>>> import numpy as np
>>> import numpy.linalg as la
>>> np.set_printoptions(precision=4, suppress=True, linewidth=140)
>>> def rd(a):
...     return np.round(a, 4) + 0
... 
>>> arr = np.loadtxt("mat.csv", delimiter=",")
>>> print(arr)
[[ -5.9516   0.5773  -0.6407  -1.7893  -9.6608  -5.9773   4.196    1.1821   6.0251  -6.5629   1.8497]
 [ -5.997    0.549   -0.6902  -1.8457  -9.5643  -6.0447   4.131    1.2316   6.0598  -6.6869   1.7774]
 [ -8.1614   0.8076  -0.8152  -2.4084 -12.7536  -7.9569   5.6757   1.6083   7.992   -8.744    2.3982]
 [ -5.0476   0.5129  -0.371   -1.5276  -7.9241  -4.9884   3.5468   1.0263   4.9662  -5.5527   1.5518]
 [ -8.0564   0.8766  -0.7703  -2.3899 -12.7878  -7.9742   5.5337   1.66     8.024   -8.7633   2.3993]
 [ -0.9302   0.1066  -0.1711  -0.2708  -1.608   -0.9995   0.6922   0.2848   0.9751  -1.1669   0.2554]
 [ -3.1066   0.2864  -0.1897  -0.932   -4.8241  -2.9743   2.0778   0.5803   2.9612  -3.2602   0.9495]
 [ -8.9093   0.919   -0.872   -2.7537 -14.3509  -8.965    6.3407   1.8175   8.9924  -9.9125   2.7402]
 [ -1.965    0.1775  -0.2501  -0.5945  -3.2367  -2.0235   1.3975   0.3542   1.9696  -2.2473   0.5664]
 [ -0.0284  -0.0279  -0.016   -0.0722   0.0896   0.       0.0325   0.0722  -0.0967  -0.0701  -0.0189]
 [ -4.9996   0.4534  -0.5283  -1.5692  -8.0314  -5.0164   3.503    1.0192   4.9569  -5.5622   1.5021]
 [ -3.0077   0.3164  -0.336   -0.9203  -4.8474  -3.0659   2.1007   0.5953   3.0455  -3.3273   0.8759]
 [ -3.9644   0.4262  -0.3312  -1.2062  -6.4616  -4.0908   2.698    0.8746   4.0259  -4.3632   1.2193]
 [ -8.0323   0.7463  -0.9427  -2.331  -12.8634  -8.018    5.5796   1.6912   8.0221  -8.8287   2.4519]
 [ -3.9801   0.4363  -0.4104  -1.1332  -6.4381  -3.95     2.8235   0.7794   3.9722  -4.4015   1.2836]
 [  0.055   -0.1175   0.0188  -0.007   -0.0624   0.0107   0.0831   0.1194   0.033   -0.0264   0.0369]
 [ -0.0325  -0.0069   0.057   -0.1114  -0.0317   0.1268   0.012   -0.0199   0.0072   0.027   -0.074 ]
 [ -0.994    0.1739  -0.0839  -0.2325  -1.6438  -0.9806   0.7749   0.1817   0.9345  -1.0544   0.2499]]
>>> other = np.c_[arr[:, :4] @ np.array([[2, -3, 1, 1], [3, -2, 2, -1], [-3, 1, -2, -1], [3, -1, 1, 2]]), np.array([2, 5, 3, 1, 1, 5, 0, 0, 4, 4, 3, 5, 2, 5, 3, 2, 3, 1])]
>>> print(rd(other))
[[-13.6171  17.8488  -5.3049  -9.4668   2.    ]
 [-13.8135  18.0485  -5.3643  -9.5472   5.    ]
 [-18.6796  24.4622  -7.3242 -12.9706   3.    ]
 [-12.0263  15.2736  -4.8074  -8.2447   1.    ]
 [-18.3418  24.0356  -7.1525 -12.9425   1.    ]
 [ -1.8397   2.6771  -0.6456  -1.4073   5.    ]
 [ -7.5809   9.4893  -3.0864  -5.0673   0.    ]
 [-20.7067  26.7716  -8.081  -14.4637   0.    ]
 [ -4.4307   5.8844  -1.7043  -3.0814   4.    ]
 [ -0.3091   0.1972  -0.1244  -0.1289   4.    ]
 [-11.7617  15.1329  -4.6054  -8.0631   3.    ]
 [ -6.8191   8.9746  -2.6232  -4.8287   5.    ]
 [ -9.2752  11.9158  -3.6558  -6.4718   2.    ]
 [-17.9906  23.9926  -6.9853 -12.4979   5.    ]
 [ -8.8197  11.7905  -3.4199  -6.2724   3.    ]
 [ -0.3199   0.0958  -0.2246   0.1397   2.    ]
 [ -0.5909   0.2797  -0.2717  -0.3054   3.    ]
 [ -1.9121   2.7828  -0.7109  -1.549    1.    ]]
>>> print(la.matrix_rank(np.c_[arr, other]))
12
>>> print(la.matrix_rank(other))
5
>>> print(rd(la.lstsq(arr, other[:, 0])[0]))
[ 2.  3. -3.  3.  0.  0.  0.  0.  0.  0.  0.]
>>> print(rd(la.norm(la.qr(arr)[0].T @ other, axis=0) ** 2 / ((other ** 2).sum(axis=0) + 1e-12)))
[1.     1.     1.     1.     0.8121]
>>> P = arr @ la.solve(arr.T @ arr, arr.T)
>>> print(rd(la.eigvalsh(P)))
[0. 0. 0. 0. 0. 0. 0. 1. 1. 1. 1. 1. 1. 1. 1. 1. 1. 1.]
>>> print(rd(np.trace(P)))
11.0
>>> other = arr / la.norm(arr, axis=1, keepdims=True)
>>> C2 = other @ other.T
>>> print(rd(C2[4]))
[ 0.9999  0.9999  1.      0.9999  1.      0.9983  0.9998  1.      0.9997 -0.1599  0.9999  0.9999  0.9999  0.9999  0.9999  0.3021 -0.1021
  0.9982]
>>> print((C2 - 2 * np.eye(18)).round(6).argmax(axis=1))
[ 7 11  4  7  2  8  3  0 10 15  7  1  4  0  0  5  9 14]
>>> K = np.load("w.npy")
>>> print(K)
[[ 2.  0. -4.  4.]
 [-1.  3. -4.  4.]
 [-1.  4. -6.  5.]
 [-1.  4. -4.  3.]]
>>> other = la.inv(K)
>>> print(rd(K @ other))
[[1. 0. 0. 0.]
 [0. 1. 0. 0.]
 [0. 0. 1. 0.]
 [0. 0. 0. 1.]]
>>> print((np.abs(other) > 1e-9).astype(int))
[[1 0 1 1]
 [1 1 1 1]
 [1 1 1 1]
 [1 1 1 0]]
>>> print(rd(la.cond(K)))
41.7335
>>> print(rd(la.det(K) * other))
[[  6.   0. -12.  12.]
 [  2.   4. -12.  12.]
 [  2.  16. -18.   6.]
 [  2.  16. -12.   0.]]
>>> rng = np.random.default_rng(541985)
>>> labels = rng.permutation(4)
>>> print(labels)
[1 2 3 0]
>>> other = K[labels][:, labels]
>>> print(other)
[[ 3. -4.  4. -1.]
 [ 4. -6.  5. -1.]
 [ 4. -4.  3. -1.]
 [ 0. -4.  4.  2.]]
>>> print(np.trace(other))
2.0
>>> print(rd(np.sort(np.abs(la.eigvals(other)))))
[1. 2. 2. 3.]
>>> T = np.stack([K, 3 * K, K[::-1]])
>>> print(T.shape)
(3, 4, 4)
>>> print(rd(la.norm(T, axis=(1, 2))))
[14.0712 42.2137 14.0712]
>>> print(la.matrix_rank(T.reshape(3, -1)))
2
>>> P = np.triu(np.array([[1, 3, 5, 2], [5, 4, 5, 7], [8, 2, 6, 2], [8, 5, 6, 4]]), 1) + np.eye(4)
>>> other = P @ K @ la.inv(P)
>>> print(np.trace(other), np.trace(K))
2.0 2.0
>>> print(rd(np.poly(other)))
[ 1. -2. -7.  8. 12.]
>>> print(P @ K - K @ P)
[[-10.  31. -60.  47.]
 [-12.  51. -68.  35.]
 [ -2.  11. -23.  -8.]
 [  0.   3. -15. -18.]]
>>> other = np.array([[0.5, 0.4, 0.2],
...     [-1.0, 0.8, 0.3],
...     [1.0, 0.9, 0.9],
...     [0.7, 0.4, 0.5],
...     [0.8, 0.0, -0.6],
...     [-0.2, 0.7, 1.4],
...     [-0.1, 0.7, 1.2],
...     [-0.4, 0.3, 0.6],
...     [1.8, -0.1, -0.5],
...     [0.5, 1.1, 1.1],
...     [-1.0, -0.8, 0.0]])
>>> cent = np.array([[-0.9, 2.4, 0.0, 0.7, 1.0, 1.2, 1.3, 0.2],
...     [0.1, -1.2, 1.9, 1.5, 1.6, 0.0, -0.7, 0.8],
...     [0.9, 1.2, -1.4, -1.8, 1.1, 1.4, 0.5, 2.1]])
>>> M = other @ cent
>>> print(rd(M))
[[-0.23  0.96  0.48  0.59  1.36  0.88  0.47  0.84]
 [ 1.25 -3.    1.1  -0.04  0.61 -0.78 -1.71  1.07]
 [ 0.    2.4   0.45  0.43  3.43  2.46  1.12  2.81]
 [-0.14  1.8   0.06  0.19  1.89  1.54  0.88  1.51]
 [-1.26  1.2   0.84  1.64  0.14  0.12  0.74 -1.1 ]
 [ 1.51  0.36 -0.63 -1.61  2.46  1.72 -0.05  3.46]
 [ 1.24  0.36 -0.35 -1.18  2.34  1.56 -0.02  3.06]
 [ 0.93 -0.6  -0.27 -0.91  0.74  0.36 -0.43  1.42]
 [-2.08  3.84  0.51  2.01  1.09  1.46  2.16 -0.77]
 [ 0.65  1.2   0.55  0.02  3.47  2.14  0.43  3.29]
 [ 0.82 -1.44 -1.52 -1.9  -2.28 -1.2  -0.74 -0.84]]
>>> other = K / np.sqrt((K ** 2).mean(axis=1, keepdims=True))
>>> print(la.matrix_rank(other) == la.matrix_rank(K))
True
>>> print(rd(other[0]))
[ 0.6667  0.     -1.3333  1.3333]
>>> x0 = np.array([2, -1, -1, -2])
>>> print(K @ (2 * x0))
[  0. -18. -20. -16.]
>>> print(np.sign((K @ x0).round(6)))
[ 0. -1. -1. -1.]
>>> print((K * x0).sum(axis=1))
[  0.  -9. -10.  -8.]
>>> print(K * x0)
[[  4.  -0.   4.  -8.]
 [ -2.  -3.   4.  -8.]
 [ -2.  -4.   6. -10.]
 [ -2.  -4.   4.  -6.]]
>>> print(la.norm(K @ x0) <= la.norm(K, 2) * la.norm(x0) + 1e-9)
True
>>> print(np.kron(np.eye(2, dtype=int), K))
[[ 2.  0. -4.  4.  0.  0. -0.  0.]
 [-1.  3. -4.  4. -0.  0. -0.  0.]
 [-1.  4. -6.  5. -0.  0. -0.  0.]
 [-1.  4. -4.  3. -0.  0. -0.  0.]
 [ 0.  0. -0.  0.  2.  0. -4.  4.]
 [-0.  0. -0.  0. -1.  3. -4.  4.]
 [-0.  0. -0.  0. -1.  4. -6.  5.]
 [-0.  0. -0.  0. -1.  4. -4.  3.]]
>>> print(np.einsum("ii->", K))
2.0
>>> print(rd(np.poly(K)))
[ 1. -2. -7.  8. 12.]
>>> print(np.einsum("ij,ji->", K, K))
18.0
>>> x0 = np.array([-5, 2, -2, 1])
>>> rhs = K @ x0
>>> b, lr = np.zeros(4), 1 / la.norm(K, 2) ** 2
>>> for i in range(200):
...     b -= lr * K.T @ (K @ b - rhs)
...     if i % 50 == 0: print(i, round(la.norm(K @ b - rhs), 4))
... 
0 13.5068
50 1.6395
100 1.4315
150 1.2669
>>> print(rd(la.cond(K)))
41.7335
>>> other = np.array([[-6, 0, 7], [0, -7, -4]])
>>> cent = np.kron(other, K)
>>> print(rd(la.norm(cent, 2)), rd(la.norm(other, 2) * la.norm(K, 2)))
138.4684 138.4684
>>> print(cent.shape)
(8, 12)
>>> print(cent)
[[-12.  -0.  24. -24.   0.   0.  -0.   0.  14.   0. -28.  28.]
 [  6. -18.  24. -24.  -0.   0.  -0.   0.  -7.  21. -28.  28.]
 [  6. -24.  36. -30.  -0.   0.  -0.   0.  -7.  28. -42.  35.]
 [  6. -24.  24. -18.  -0.   0.  -0.   0.  -7.  28. -28.  21.]
 [  0.   0.  -0.   0. -14.  -0.  28. -28.  -8.  -0.  16. -16.]
 [ -0.   0.  -0.   0.   7. -21.  28. -28.   4. -12.  16. -16.]
 [ -0.   0.  -0.   0.   7. -28.  42. -35.   4. -16.  24. -20.]
 [ -0.   0.  -0.   0.   7. -28.  28. -21.   4. -16.  16. -12.]]
>>> data = np.loadtxt("m.csv", delimiter=",")
>>> print(data)
[[ 44.   4.   0.   8.   3.   1.   1.   5.   9.   6.   8.   7.   8.   1.   8.]
 [  3. -88.   1.   8.   1.   2.   0.   2.   1.   0.   4.   2.   5.   4.   3.]
 [  1.   3.  -6.   6.   9.   4.   9.   7.   1.   6.   6.   0.   8.   2.   4.]
 [  4.   0.   2. -17.   3.   0.   4.   2.   3.   0.   8.   7.   4.   1.   0.]
 [  3.   3.   6.   6.  92.   7.   0.   4.   9.   1.   4.   7.   0.   1.   1.]
 [  2.   6.   8.   1.   3. -66.   3.   7.   0.   4.   3.   1.   2.   0.   4.]
 [  4.   9.   1.   8.   6.   5. -59.   9.   2.   1.   2.   6.   6.   7.   9.]
 [  7.   2.   6.   0.   5.   8.   7.  93.   8.   8.   0.   2.   8.   9.   6.]
 [  9.   8.   8.   5.   0.   9.   2.   0. -87.   6.   6.   4.   9.   6.   0.]
 [  8.   7.   7.   5.   9.   8.   9.   9.   4.  67.   6.   9.   4.   5.   0.]
 [  0.   9.   9.   6.   6.   5.   5.   2.   3.   7.  81.   7.   8.   9.   2.]
 [  1.   1.   0.   8.   2.   3.   0.   5.   4.   1.   3.  93.   5.   9.   7.]
 [  6.   5.   9.   5.   4.   5.   9.   4.   4.   5.   7.   3. -75.   3.   9.]
 [  9.   8.   6.   0.   7.   2.   6.   0.   6.   7.   3.   1.   6. -90.   2.]
 [  2.   4.   5.   7.   0.   2.   1.   1.   9.   6.   3.   4.   2.   1.  36.]]
>>> x0 = np.array([-4, 3, -6, 7, -1, -8, 4, 3, -7, 8, -5])
>>> rhs = arr @ x0
>>> print(rd(la.solve(arr.T @ arr, arr.T @ rhs)))
[-4.  3. -6.  7. -1. -8.  4.  3. -7.  8. -5.]
>>> rhs = rhs + 0.02 * rng.normal(size=18)
>>> print(rd(rhs))
[ -9.2633  -9.8305 -10.8641  -8.5852 -11.8115  -1.0334  -4.9956 -14.6698  -2.7669   0.0745  -7.9353  -4.2119  -5.8723 -10.9292  -5.9637
  -0.7155  -1.4572   0.2554]
>>> b, *_ = la.lstsq(arr, rhs)
>>> print(rd(la.norm(rhs - arr @ b)))
0.0544
>>> print([round(float(la.norm(la.solve(arr.T @ arr + lam * np.eye(11), arr.T @ rhs))), 2) for lam in (0, 1, 10, 100)])
[18.19, 0.94, 0.55, 0.53]
>>> print(b.round())
[-4.  3. -6.  7. -1. -8.  4.  3. -7.  8. -5.]
>>> print(rd(b))
[-3.8789  3.3125 -6.0653  6.8489 -1.0976 -7.8277  3.8786  3.009  -7.0315  7.9252 -4.7126]
>>> def softmax(z):
...     e = np.exp(z - z.max(axis=-1, keepdims=True))
...     return e / e.sum(axis=-1, keepdims=True)
... 
>>> print(rd(softmax(data[12])))
[0.0152 0.0056 0.3045 0.0056 0.0021 0.0056 0.3045 0.0021 0.0021 0.0056 0.0412 0.0008 0.     0.0008 0.3045]
>>> print(rd(softmax(10 * data[12])))
[0.     0.     0.3333 0.     0.     0.     0.3333 0.     0.     0.     0.     0.     0.     0.     0.3333]
>>> S = data @ data.T / np.sqrt(15)
>>> print(softmax(S).round(6).argmax(axis=1))
[ 0  1  4 10  4  5  6  7  8  9 10 11 12 13 14]
>>> print(softmax(S)[12] @ data)
[  6.   5.   9.   5.   4.   5.   9.   4.   4.   5.   7.   3. -75.   3.   9.]
>>> left, sig, Vh = la.svd(data, full_matrices=False)
>>> print(left.shape, sig.shape, Vh.shape)
(15, 15) (15,) (15, 15)
>>> print(rd(np.sqrt((sig ** 2).sum())), rd(la.norm(data)))
288.5048 288.5048
>>> ang = rng.uniform(0, 2 * np.pi, 48)
>>> O, _ = la.qr(np.array([[-0.9, 1.4],
...     [-1.9, 0.6],
...     [0.3, -1.0],
...     [0.0, 1.3],
...     [0.6, 0.8],
...     [-1.0, 0.1],
...     [0.8, -0.8],
...     [-0.4, 0.9]]))
>>> W0 = 20 * np.c_[np.cos(ang), np.sin(ang)] @ O.T
>>> print(rd(W0))
[[ 10.5058   9.7947  -6.3059   6.8347   2.1091   4.0206  -7.0019   6.1297]
 [  9.4399  12.6562  -4.7933   4.0136  -0.9418   5.9949  -7.0189   5.0531]
 [-10.7046  -6.5102   7.2109  -8.879   -4.7023  -1.9526   6.4796  -6.6548]
 [  5.9872  -6.7907  -6.3951  10.7234  10.3063  -5.354   -1.6559   4.9523]
 [  9.954    1.9109  -7.6432  10.5427   7.421   -0.7443  -5.2436   6.6767]
 [ -1.0452 -13.7566  -2.2667   6.3743   9.1959  -8.2984   3.1083   0.8975]
 [-10.6511  -5.7372   7.3425  -9.2433  -5.2236  -1.4853   6.3076  -6.7089]
 [-10.513   -4.5813   7.4921  -9.7202  -5.9517  -0.7978   6.0217  -6.7494]
 [ -7.4681 -14.4986   2.7763  -0.6995   4.0461  -7.5147   6.3992  -3.4686]
 [ -2.5977  10.9444   4.5856  -9.0667 -10.3571   7.2652  -0.7906  -3.0919]
 [  7.2675  -4.6819  -6.9563  11.0512   9.8899  -4.2986  -2.6818   5.5914]
 [  5.7613  14.983   -1.2819  -1.5565  -5.9162   8.1442  -5.6533   2.228 ]
 [ -9.1725   0.5355   7.5631 -10.9823  -8.5281   2.1048   4.3987  -6.4233]
 [ -9.4352  -0.2046   7.6087 -10.8801  -8.2166   1.6983   4.6672  -6.5182]
 [  4.4946  -8.8346  -5.6469  10.1124  10.4867  -6.3284  -0.538    4.1584]
 [-10.7079  -8.0216   6.8713  -8.0487  -3.593   -2.8859   6.7664  -6.4789]
 [-10.2021  -2.9178   7.6165 -10.2761  -6.9      0.17     5.5553  -6.73  ]
 [ -3.8914   9.5593   5.3216  -9.8095 -10.4851   6.6595   0.1054  -3.8256]
 [  4.8548  14.9969  -0.5432  -2.6203  -6.7303   8.3281  -5.2112   1.5978]
 [  1.2337  13.8605   2.1373  -6.212   -9.1052   8.3261  -3.2204  -0.779 ]
 [ -9.8168  -1.4182   7.6434 -10.6548  -7.6618   1.0222   5.0834  -6.6397]
 [ -5.0568   8.1094   5.9387 -10.3671 -10.4516   5.989    0.9506  -4.4626]
 [ -5.96   -14.96     1.4483   1.3122   5.723   -8.0915   5.7464  -2.3685]
 [ -6.2307 -14.916    1.6779   0.9726   5.4506  -8.012    5.8709  -2.5614]
 [ 10.6297   5.5136  -7.3757   9.3417   5.3691   1.3513  -6.2549   6.7204]
 [-10.3629  -3.6938   7.5713 -10.0352  -6.4717  -0.2783   5.7806  -6.75  ]
 [  8.2673  13.9855  -3.5409   1.9138  -2.9598   7.0431  -6.6945   4.0833]
 [  3.2134 -10.3127  -4.9421   9.4354  10.4382  -6.9939   0.3694   3.4443]
 [  5.0464  -8.1232  -5.9335  10.3626  10.4526  -5.9955  -0.9429   4.4571]
 [ -5.2997   7.7799   6.0613 -10.4683 -10.4246   5.8324   1.132   -4.5923]
 [  2.5986  14.4877   1.1719  -4.9679  -8.3563   8.4497  -4.0083   0.0934]
 [ 10.2837   3.2955  -7.5972  10.1628   6.6945   0.0475  -5.6666   6.7421]
 [ 10.2115  10.967   -5.8017   5.8448   0.9854   4.8019  -7.0786   5.7873]
 [-10.6942  -8.2701   6.804   -7.8956  -3.398   -3.0421   6.8066  -6.4401]
 [  8.4752  13.8099  -3.7493   2.2528  -2.6463   6.8944  -6.7633   4.2481]
 [  0.3726  13.3524   2.7209  -6.9349  -9.4949   8.1787  -2.7021  -1.3162]
 [-10.6717  -5.9837   7.3034  -9.1312  -5.0605  -1.6336   6.3642  -6.6941]
 [ 10.3493  10.492   -6.021    6.2675   1.4571   4.4818  -7.0566   5.9389]
 [ -0.8551 -13.6476  -2.3963   6.5357   9.2843  -8.2678   2.9945   1.0165]
 [ -5.5909 -14.9967   1.1406   1.7625   6.0773  -8.1856   5.5723  -2.1082]
 [  6.567   -5.8833  -6.66    10.8981  10.1528  -4.9055  -2.1115   5.2473]
 [ -9.2063 -12.9997   4.5259  -3.5518   1.4018  -6.2524   6.9691  -4.8506]
 [ 10.317    3.4585  -7.5873  10.1116   6.6041   0.1418  -5.7137   6.7459]
 [ -8.3941 -13.8808   3.6675  -2.1193   2.7704  -6.9539   6.7369  -4.1835]
 [ -7.3187 -14.5704   2.6389  -0.4858   4.2315  -7.588    6.3395  -3.3566]
 [ -8.5552   2.0689   7.4094 -11.1094  -9.1091   2.933    3.8065  -6.1761]
 [  6.2316  -6.4169  -6.5087  10.8019  10.248   -5.1703  -1.8463   5.0777]
 [  7.5209  14.4715  -2.8253   0.776   -3.9793   7.4878  -6.42     3.5085]]
>>> r0, v = W0[0], W0[34]
>>> print(rd(r0 @ r0))
400.0
>>> print(rd(r0 @ v))
358.8772
>>> p = (r0 @ v) / (r0 @ r0) * r0
>>> print(rd(v - p))
[-0.9506  5.0222  1.9083 -3.8792 -4.5386  3.2872 -0.4812 -1.2514]
>>> print(rd((v - p) @ r0))
0.0
>>> print(rd(la.norm(r0 + v) ** 2 + la.norm(r0 - v) ** 2))
1600.0
